% python3 -q
>>> import numpy as np
>>> from numpy import linalg as LA
>>> np.set_printoptions(suppress=True, linewidth=200)
>>> X = np.load("a.npy")
>>> X
array([[ 0.894,  0.478,  0.358],
       [-1.412, -0.868, -0.726],
       [-2.094, -1.385, -1.3  ],
       [ 1.506,  0.799,  0.859],
       [ 1.314,  0.985,  0.831],
       [ 0.594,  0.567,  0.439],
       [-1.94 , -1.454, -1.084],
       [-0.646, -0.438, -0.535],
       [-2.146, -1.413, -1.338],
       [ 1.585,  0.82 ,  1.067],
       [-2.097, -1.448, -1.154],
       [-1.358, -1.1  , -1.074],
       [ 0.048,  0.112, -0.077],
       [ 0.698,  0.494,  0.573],
       [-2.16 , -1.542, -1.294],
       [-1.967, -1.638, -1.182],
       [ 2.147,  1.46 ,  1.286],
       [ 2.38 ,  1.301,  1.475],
       [-1.445, -0.85 , -0.831]])
>>> dist = LA.norm(X[:, None] - X[None], axis=-1)
>>> dist[5].round(6).argsort(kind="stable")[:4]
array([ 5, 13,  0, 12])
>>> np.flatnonzero(dist[5] < dist.mean() / 2)
array([ 0,  3,  4,  5,  9, 12, 13])
>>> dist[:5, :5].round(3)
array([[0.   , 2.882, 3.892, 0.854, 0.811],
       [2.882, 0.   , 1.03 , 3.716, 3.645],
       [3.892, 1.03 , 0.   , 4.732, 4.666],
       [0.854, 3.716, 4.732, 0.   , 0.269],
       [0.811, 3.645, 4.666, 0.269, 0.   ]])
>>> dist.shape
(19, 19)
>>> LA.matrix_rank(dist ** 2)
np.int64(5)
>>> Ac = (X - X.mean(axis=0)) / X.std(axis=0)
>>> np.round(Ac.std(axis=0), 3)
array([1., 1., 1.])
>>> c = LA.lstsq(np.delete(Ac, 1, axis=1), Ac[:, 1])[0]
>>> c.round(3)
array([0.789, 0.203])
>>> round(float(1 - np.var(Ac[:, 1] - np.delete(Ac, 1, axis=1) @ c)), 3)
0.983
